$ ipython --no-banner

In [1]: import numpy as np

In [2]: from numpy import linalg as LA

In [3]: np.set_printoptions(precision=3, suppress=True, linewidth=160)

In [4]: F = np.load("case3.npy")

In [5]: print(F)
[[  0  -4  -8  -4]
 [  0  -1  -2  -1]
 [  0  -7 -14  -7]
 [  0  -5 -10  -5]
 [  0   7  14   7]
 [  0  -7 -14  -7]
 [  0  -8 -16  -8]]

In [6]: out = F / LA.norm(F, axis=1, keepdims=True)

In [7]: gram = out @ out.T

In [8]: print(gram[6])
[ 1.  1.  1.  1. -1.  1.  1.]

In [9]: print(gram)
[[ 1.  1.  1.  1. -1.  1.  1.]
 [ 1.  1.  1.  1. -1.  1.  1.]
 [ 1.  1.  1.  1. -1.  1.  1.]
 [ 1.  1.  1.  1. -1.  1.  1.]
 [-1. -1. -1. -1.  1. -1. -1.]
 [ 1.  1.  1.  1. -1.  1.  1.]
 [ 1.  1.  1.  1. -1.  1.  1.]]

In [10]: print(LA.norm(out, axis=1))
[1. 1. 1. 1. 1. 1. 1.]

In [11]: U, s, VT = LA.svd(gram)

In [12]: print(np.argmax(s[:-1] / (s[1:] + 1e-6)) + 1)
1

In [13]: print(s.round(3) + 0)
[7. 0. 0. 0. 0. 0. 0.]

In [14]: out = U[:, :1] @ np.diag(s[:1]) @ VT[:1]

In [15]: print(LA.matrix_rank(gram, rtol=0.05))
1

In [16]: print(out)
[[ 1.  1.  1.  1. -1.  1.  1.]
 [ 1.  1.  1.  1. -1.  1.  1.]
 [ 1.  1.  1.  1. -1.  1.  1.]
 [ 1.  1.  1.  1. -1.  1.  1.]
 [-1. -1. -1. -1.  1. -1. -1.]
 [ 1.  1.  1.  1. -1.  1.  1.]
 [ 1.  1.  1.  1. -1.  1.  1.]]

In [17]: print(round(float(np.abs(gram - out).max()), 3))
0.0

In [18]: U, s, VT = LA.svd(F)

In [19]: V = VT[:(s > 1e-8).sum()]

In [20]: rng = np.random.default_rng(639)

In [21]: x = F[4] + 2 * F[2] + rng.integers(2) * np.eye(4)[0]

In [22]: print(x)
[  1.  -7. -14.  -7.]

In [23]: print(round(float(LA.norm(x - V.T @ V @ x)), 3))
1.0

In [24]: print(round(LA.norm(F, 2) / LA.norm(F), 3))
1.0

In [25]: print(np.argsort(-LA.norm(F, axis=0).round(6), kind="stable")[:3])
[2 1 3]

In [26]: U, s, VT = LA.svd(F)

In [27]: print(s.round(3) + 0)
[38.962  0.     0.     0.   ]

In [28]: out = U[:, :1] @ np.diag(s[:1]) @ VT[:1]

In [29]: print(LA.matrix_rank(out))
1

In [30]: print(round(LA.norm(F - out) / LA.norm(F), 3))
0.0

In [31]: X = np.load("dump.npy")

In [32]: print(X)
[[-8  0  0  0  0]
 [-6  1  0  0  0]
 [ 6  9  8  0  0]
 [ 5  8  9  0  0]
 [ 8 -4 -2 -4  0]]

In [33]: U, s, VT = LA.svd(X)

In [34]: V = VT[:(s > 1e-8).sum()]

In [35]: x = X[2] + 4 * X[3] + rng.integers(2) * np.eye(5)[0]

In [36]: print(x)
[27. 41. 44.  0.  0.]

In [37]: print(np.round(V.T @ V, 3) + 0)
[[1. 0. 0. 0. 0.]
 [0. 1. 0. 0. 0.]
 [0. 0. 1. 0. 0.]
 [0. 0. 0. 1. 0.]
 [0. 0. 0. 0. 0.]]

In [38]: print(np.diag(V.T @ V))
[1. 1. 1. 1. 0.]

In [39]: print(round(float(LA.norm(x - V.T @ V @ x)), 3))
0.0

In [40]: print(LA.matrix_rank(X - X[0, 0] * np.eye(5)))
4

In [41]: print(X @ X)
[[ 64   0   0   0   0]
 [ 42   1   0   0   0]
 [-54  81  64   0   0]
 [-34  89  72   0   0]
 [-72 -54 -52   0   0]]

In [42]: print([int(LA.matrix_rank(LA.matrix_power(X, p))) for p in range(1, 6)])
[4, 3, 3, 3, 3]
